In [1]: import numpy as np

In [2]: np.set_printoptions(precision=2, suppress=True, linewidth=160)

In [3]: mat = np.load("layer6.npy")

In [4]: mat
Out[4]: 
array([[ 0.,  0.,  0.,  0.,  3., -1.],
       [ 0.,  0.,  0.,  0., -3.,  5.],
       [ 0.,  0.,  0.,  0.,  4.,  3.],
       [ 0.,  0.,  0.,  0., -4., -3.],
       [ 3., -3.,  4., -4.,  0.,  0.],
       [-1.,  5.,  3., -3.,  0.,  0.]])

In [5]: vals, V = np.linalg.eigh(mat)

In [6]: x0 = np.array([1, 3, -3, -3, 2, -3])

In [7]: V * np.maximum(vals, 0) @ V.T
Out[7]: 
array([[ 0.74, -1.1 ,  0.6 , -0.6 ,  1.5 , -0.5 ],
       [-1.1 ,  2.68,  0.23, -0.23, -1.5 ,  2.5 ],
       [ 0.6 ,  0.23,  1.71, -1.71,  2.  ,  1.5 ],
       [-0.6 , -0.23, -1.71,  1.71, -2.  , -1.5 ],
       [ 1.5 , -1.5 ,  2.  , -2.  ,  3.53,  0.22],
       [-0.5 ,  2.5 ,  1.5 , -1.5 ,  0.22,  3.31]])

In [8]: print(np.round(x0 @ mat @ x0 / (x0 @ x0), 2), round(vals[0], 2), round(float(vals[-1]), 2))
-2.63 -7.33 7.33

In [9]: np.round(np.linalg.eigvalsh(mat[1:, 1:]), 2) + 0
Out[9]: array([-7.15, -5.74,  0.  ,  5.74,  7.15])

In [10]: np.round(V * np.abs(vals) @ V.T, 2) + 0
Out[10]: 
array([[ 1.49, -2.21,  1.21, -1.21,  0.  ,  0.  ],
       [-2.21,  5.36,  0.46, -0.46,  0.  ,  0.  ],
       [ 1.21,  0.46,  3.42, -3.42,  0.  ,  0.  ],
       [-1.21, -0.46, -3.42,  3.42,  0.  ,  0.  ],
       [ 0.  ,  0.  ,  0.  ,  0.  ,  7.06,  0.44],
       [ 0.  ,  0.  ,  0.  ,  0.  ,  0.44,  6.62]])

In [11]: (np.sign(V[:, -1].round(6)) == np.sign(V[0, -1].round(6))).astype(int)
Out[11]: array([1, 1, 1, 0, 1, 1])

In [12]: np.abs(mat).sum(axis=1).max(), np.round(np.abs(vals).max(), 2)
Out[12]: (np.float64(14.0), np.float64(7.33))

In [13]: print(x0 @ mat @ x0)
-108.0

In [14]: (mat + mat.T) / 2
Out[14]: 
array([[ 0.,  0.,  0.,  0.,  3., -1.],
       [ 0.,  0.,  0.,  0., -3.,  5.],
       [ 0.,  0.,  0.,  0.,  4.,  3.],
       [ 0.,  0.,  0.,  0., -4., -3.],
       [ 3., -3.,  4., -4.,  0.,  0.],
       [-1.,  5.,  3., -3.,  0.,  0.]])

In [15]: np.trace(mat)
Out[15]: np.float64(0.0)

In [16]: np.round(np.sort(np.abs(np.linalg.eigvals(mat))), 2) + 0
Out[16]: array([0.  , 0.  , 6.35, 6.35, 7.33, 7.33])

In [17]: np.linalg.matrix_power(mat, 4)
Out[17]: 
array([[  458.,  -562.,   498.,  -498.,     0.,     0.],
       [ -562.,  1370.,   126.,  -126.,     0.,     0.],
       [  498.,   126.,  1340., -1340.,     0.,     0.],
       [ -498.,  -126., -1340.,  1340.,     0.,     0.],
       [    0.,     0.,     0.,     0.,  2536.,   564.],
       [    0.,     0.,     0.,     0.,   564.,  1972.]])

In [18]: np.unique(mat.round(6), axis=0).shape
Out[18]: (6, 6)

In [19]: round(float(np.trace(np.linalg.pinv(mat) @ mat)), 2)
Out[19]: 4.0

In [20]: Uu, sv, VT = np.linalg.svd(mat)

In [21]: np.argmax(sv[:-1] / (sv[1:] + 1e-6)) + 1
Out[21]: np.int64(4)

In [22]: B = Uu[:, :4] @ np.diag(sv[:4]) @ VT[:4]

In [23]: np.linalg.matrix_rank(B)
Out[23]: np.int64(4)

In [24]: rng = np.random.default_rng(4817)

In [25]: K = rng.normal(size=(23, 5)) + 5 * np.array([2, 2, 1, 1, 2])

In [26]: K
Out[26]: 
array([[10.49, 10.6 ,  5.38,  5.83,  9.65],
       [ 9.65, 11.55,  3.57,  2.87,  9.16],
       [10.78,  8.94,  4.42,  4.78, 10.08],
       [ 9.73, 10.35,  5.35,  5.41,  8.54],
       [10.39, 11.28,  3.77,  3.76, 11.22],
       [10.32, 11.12,  5.35,  5.57, 10.86],
       [10.27, 10.95,  3.21,  4.34,  9.81],
       [10.77, 10.02,  2.7 ,  4.74, 10.89],
       [ 9.63,  8.69,  5.33,  6.37, 11.1 ],
       [10.74, 12.71,  5.32,  3.9 , 11.88],
       [10.15,  8.62,  4.13,  5.02, 10.26],
       [ 9.29,  9.34,  6.29,  3.53, 10.18],
       [10.35, 10.2 ,  5.05,  3.67, 11.01],
       [10.52,  9.71,  3.96,  6.23,  8.66],
       [ 9.26,  8.99,  3.41,  4.91, 10.19],
       [10.47, 10.32,  4.  ,  6.45, 10.15],
       [ 9.13,  9.96,  5.17,  3.68, 10.29],
       [10.46,  9.35,  4.95,  2.38, 11.74],
       [11.07,  8.77,  4.52,  5.38, 10.04],
       [ 8.66,  8.83,  3.56,  4.93, 11.43],
       [ 9.68, 10.12,  5.11,  5.14,  8.83],
       [10.94, 10.41,  4.59,  4.7 ,  9.88],
       [ 9.71,  9.85,  5.18,  6.67,  9.53]])

In [27]: C2 = np.cov(K, rowvar=False)

In [28]: np.median(K, axis=0)
Out[28]: array([10.32, 10.02,  4.59,  4.91, 10.18])

In [29]: np.polyfit(K[:, 3], K[:, 0], 1)
Out[29]: array([0.03, 9.94])

In [30]: np.argwhere(np.triu(np.abs(np.corrcoef(K.T)) > 0.8, 1))
Out[30]: array([], shape=(0, 2), dtype=int64)

In [31]: C2
Out[31]: 
array([[ 0.41,  0.18, -0.06,  0.04,  0.04],
       [ 0.18,  1.09,  0.03, -0.31,  0.03],
       [-0.06,  0.03,  0.8 ,  0.03, -0.01],
       [ 0.04, -0.31,  0.03,  1.32, -0.39],
       [ 0.04,  0.03, -0.01, -0.39,  0.87]])

In [32]: np.linalg.eigvalsh(C2)[::-1]
Out[32]: array([1.69, 1.03, 0.81, 0.65, 0.33])

In [33]: C2.shape
Out[33]: (5, 5)

In [34]: np.abs(np.linalg.svd(K)[2][-1])
Out[34]: array([0.8 , 0.36, 0.1 , 0.31, 0.34])

In [35]: B = K + rng.integers(-2, 3, (23, 1)) @ rng.integers(-2, 3, (1, 5))

In [36]: B
Out[36]: 
array([[14.49, 12.6 ,  7.38,  3.83,  7.65],
       [ 9.65, 11.55,  3.57,  2.87,  9.16],
       [14.78, 10.94,  6.42,  2.78,  8.08],
       [13.73, 12.35,  7.35,  3.41,  6.54],
       [ 8.39, 10.28,  2.77,  4.76, 12.22],
       [14.32, 13.12,  7.35,  3.57,  8.86],
       [ 6.27,  8.95,  1.21,  6.34, 11.81],
       [12.77, 11.02,  3.7 ,  3.74,  9.89],
       [13.63, 10.69,  7.33,  4.37,  9.1 ],
       [ 8.74, 11.71,  4.32,  4.9 , 12.88],
       [ 8.15,  7.62,  3.13,  6.02, 11.26],
       [11.29, 10.34,  7.29,  2.53,  9.18],
       [12.35, 11.2 ,  6.05,  2.67, 10.01],
       [ 8.52,  8.71,  2.96,  7.23,  9.66],
       [ 5.26,  6.99,  1.41,  6.91, 12.19],
       [14.47, 12.32,  6.  ,  4.45,  8.15],
       [ 5.13,  7.96,  3.17,  5.68, 12.29],
       [12.46, 10.35,  5.95,  1.38, 10.74],
       [15.07, 10.77,  6.52,  3.38,  8.04],
       [10.66,  9.83,  4.56,  3.93, 10.43],
       [ 7.68,  9.12,  4.11,  6.14,  9.83],
       [10.94, 10.41,  4.59,  4.7 ,  9.88],
       [ 9.71,  9.85,  5.18,  6.67,  9.53]])

In [37]: np.round(np.linalg.svd(B - K, compute_uv=False), 2) + 0
Out[37]: array([20.,  0.,  0.,  0.,  0.])

In [38]: np.abs(B - K).sum(axis=1)
Out[38]: array([12.,  0., 12., 12.,  6., 12., 12.,  6., 12.,  6.,  6.,  6.,  6.,  6., 12., 12., 12.,  6., 12.,  6.,  6.,  0.,  0.])

In [39]: print(B - K)
[[ 4.  2.  2. -2. -2.]
 [ 0.  0.  0.  0.  0.]
 [ 4.  2.  2. -2. -2.]
 [ 4.  2.  2. -2. -2.]
 [-2. -1. -1.  1.  1.]
 [ 4.  2.  2. -2. -2.]
 [-4. -2. -2.  2.  2.]
 [ 2.  1.  1. -1. -1.]
 [ 4.  2.  2. -2. -2.]
 [-2. -1. -1.  1.  1.]
 [-2. -1. -1.  1.  1.]
 [ 2.  1.  1. -1. -1.]
 [ 2.  1.  1. -1. -1.]
 [-2. -1. -1.  1.  1.]
 [-4. -2. -2.  2.  2.]
 [ 4.  2.  2. -2. -2.]
 [-4. -2. -2.  2.  2.]
 [ 2.  1.  1. -1. -1.]
 [ 4.  2.  2. -2. -2.]
 [ 2.  1.  1. -1. -1.]
 [-2. -1. -1.  1.  1.]
 [ 0.  0.  0.  0.  0.]
 [ 0.  0.  0.  0.  0.]]

In [40]: np.linalg.matrix_rank(B - K, tol=1e-8)
Out[40]: np.int64(1)
